$ python -q
>>> import numpy as np
>>> np.set_printoptions(precision=2, suppress=True, linewidth=200, floatmode="fixed")
>>> mat = np.array([[0, 0, 0], [0, 0, 0], [5, 0, 5], [0, 0, 0], [3, 0, 0], [0, 0, 3]])
>>> print(np.allclose(mat[:-1].T @ np.linalg.lstsq(mat[:-1].T, mat[-1])[0], mat[-1]))
True
>>> print(np.abs(np.diag(np.linalg.qr(mat)[1])) > 1e-9)
[ True False  True]
>>> print(np.round(mat @ np.linalg.pinv(mat) @ mat, 2) + 0)
[[0.00 0.00 0.00]
 [0.00 0.00 0.00]
 [5.00 0.00 5.00]
 [0.00 0.00 0.00]
 [3.00 0.00 0.00]
 [0.00 0.00 3.00]]
>>> cov = mat.T @ mat
>>> print(np.trace(cov), (mat ** 2).sum())
68 68
>>> print(np.linalg.eigvalsh(cov)[::-1])
[59.00  9.00  0.00]
>>> print(np.diag(cov))
[34  0 34]
>>> print(cov)
[[34  0 25]
 [ 0  0  0]
 [25  0 34]]
>>> print((mat @ mat.T).shape)
(6, 6)
>>> r = np.linalg.matrix_rank(mat)
>>> print(r)
2
>>> ns = np.linalg.svd(mat)[2][r:].T
>>> print([int(np.linalg.matrix_rank(mat[:i])) for i in range(1, len(mat) + 1)])
[0, 0, 1, 1, 2, 2]
>>> print(mat @ ns)
[[0.00]
 [0.00]
 [0.00]
 [0.00]
 [0.00]
 [0.00]]
>>> U, s, Vh = np.linalg.svd(mat)
>>> vecs = Vh[:(s > 1e-8).sum()]
>>> rng = np.random.default_rng(60)
>>> x0 = mat[3] + -3 * mat[0] + rng.integers(2) * np.eye(3)[1]
>>> print(x0)
[0.00 0.00 0.00]
>>> print(np.allclose(vecs.T @ vecs @ x0, x0))
True
>>> print(np.round(vecs.T @ vecs, 2) + 0)
[[1.00 0.00 0.00]
 [0.00 0.00 0.00]
 [0.00 0.00 1.00]]
>>> t3 = np.stack([mat, -2 * mat, mat[::-1]])
>>> print(np.einsum("bij,cij->bc", t3, t3))
[[  68 -136    0]
 [-136  272    0]
 [   0    0   68]]
>>> print(t3.sum(axis=0))
[[ 0  0  3]
 [ 3  0  0]
 [-5  0 -5]
 [ 5  0  5]
 [-3  0  0]
 [ 0  0 -3]]
>>> print(np.linalg.matrix_rank(t3.reshape(3, -1)))
2
>>> print(t3.shape)
(3, 6, 3)
>>> u = np.array([2, -1, -2, 0, 1, 1])
>>> data = -3 * np.eye(6) + np.outer(u, u)
>>> print(data)
[[ 1.00 -2.00 -4.00  0.00  2.00  2.00]
 [-2.00 -2.00  2.00  0.00 -1.00 -1.00]
 [-4.00  2.00  1.00  0.00 -2.00 -2.00]
 [ 0.00  0.00  0.00 -3.00  0.00  0.00]
 [ 2.00 -1.00 -2.00  0.00 -2.00  1.00]
 [ 2.00 -1.00 -2.00  0.00  1.00 -2.00]]
>>> # splits into 2 blocks
>>> vals, vecs = np.linalg.eigh(data)
>>> print(np.linalg.svd(data, compute_uv=False))
[8.00 3.00 3.00 3.00 3.00 3.00]
>>> print(np.round(vecs.T @ vecs, 2) + 0)
[[1.00 0.00 0.00 0.00 0.00 0.00]
 [0.00 1.00 0.00 0.00 0.00 0.00]
 [0.00 0.00 1.00 0.00 0.00 0.00]
 [0.00 0.00 0.00 1.00 0.00 0.00]
 [0.00 0.00 0.00 0.00 1.00 0.00]
 [0.00 0.00 0.00 0.00 0.00 1.00]]
>>> print(np.abs(vecs[:, -1]).round(6).argmax())
0
>>> print(vals.sum(), np.trace(data))
-7.0 -7.0
>>> print(np.linalg.eigvalsh(data @ data))
[ 9.00  9.00  9.00  9.00  9.00 64.00]
>>> print(vals)
[-3.00 -3.00 -3.00 -3.00 -3.00  8.00]
>>> print(np.round(np.abs(vecs[:, -1]), 2) + 0)
[0.60 0.30 0.60 0.00 0.30 0.30]
